>>> import numpy as np
>>> from numpy import linalg as LA
>>> np.set_printoptions(precision=2, suppress=True, linewidth=120)
>>> arr = np.loadtxt("out9.csv", delimiter=",")
>>> print(arr)
[[-40.   0.  -1.  -2.  -1.   2.   0.   0.   2.   2.   1.]
 [  2.  38.   1.   1.   2.   1.   1.   0.   1.  -2.   0.]
 [ -1.  -2. -21.  -2.   2.   2.   1.   0.   0.  -1.   1.]
 [ -2.  -1.   1. -38.   2.   2.   0.  -1.   1.   1.   2.]
 [  1.  -1.   2.   2.  20.   1.  -2.   2.   1.  -2.   1.]
 [  0.   1.  -1.   2.   1. -38.  -2.   2.   0.   2.   1.]
 [ -2.   0.  -1.  -1.   2.  -2.  60.   0.   0.  -1.   2.]
 [  2.   1.   1.   0.  -2.   1.   2. -39.  -1.  -1.  -1.]
 [  2.   2.   0.   0.  -1.   1.   1.   2. -39.   1.   0.]
 [  1.   0.  -1.   2.  -2.  -1.   0.  -1.  -2. -59.  -2.]
 [ -1.   2.   2.  -1.  -1.   2.  -1.   1.  -2.   0.  -1.]]
>>> print(round(np.log10(LA.cond(arr))))
2
>>> print(round(LA.norm(arr, 2) / LA.norm(arr), 2))
0.46
>>> rng = np.random.default_rng(323)
>>> idx = rng.permutation(11)
>>> print(idx)
[ 5  8  1  9  3 10  7  2  4  0  6]
>>> Y = arr[idx][:, idx]
>>> print(np.sort(np.abs(LA.eigvals(Y))))
[ 0.88 20.28 21.27 36.18 36.18 37.89 38.6  41.43 41.43 59.13 59.9 ]
>>> print(np.allclose(Y, arr))
False
>>> print(np.trace(Y))
-157.0
>>> Y = np.array([[1, 2], [1, 2], [0, 2], [0, 0], [1, 0], [0, 1]])
>>> basis = np.array([[-2, 4, 2, -3, 0, 0, -3, 4, -1, 4, 2],
...     [-1, -3, -3, 2, 2, -2, -4, -1, -4, 2, 5]])
>>> mat = Y @ basis
>>> print(mat)
[[ -4  -2  -4   1   4  -4 -11   2  -9   8  12]
 [ -4  -2  -4   1   4  -4 -11   2  -9   8  12]
 [ -2  -6  -6   4   4  -4  -8  -2  -8   4  10]
 [  0   0   0   0   0   0   0   0   0   0   0]
 [ -2   4   2  -3   0   0  -3   4  -1   4   2]
 [ -1  -3  -3   2   2  -2  -4  -1  -4   2   5]]
>>> print(np.argsort(-LA.norm(mat, axis=0).round(6), kind="stable")[:3])
[10  6  8]
>>> A = np.array([[9, 3, 1, 3, 1],
...     [5, -4, 0, 1, 2],
...     [3, 2, 11, 5, 2],
...     [4, 3, 5, 2, 2],
...     [1, 4, 2, 4, -7]])
>>> proj = np.triu(np.array([[1, -5, 8, -6, 2],
...     [-6, 2, -3, 4, -8],
...     [-4, -6, 3, 6, 0],
...     [-5, -9, -6, 8, -4],
...     [1, 0, -9, -7, 7]]), 1) + np.eye(5)
>>> Y = proj @ A @ LA.inv(proj)
>>> print(proj @ A - A @ proj)
[[-23.  71.  -1.  67.  -2.]
 [ -1.  -1. -81.   7.  20.]
 [ 24.  33.  12. -44.  42.]
 [ -4.   4. -31. -34.  52.]
 [  0.   5.   4. -22.  46.]]
>>> print(np.round(LA.det(Y), 2))
-2273.0
>>> print(np.trace(Y), np.trace(A))
11.0 11
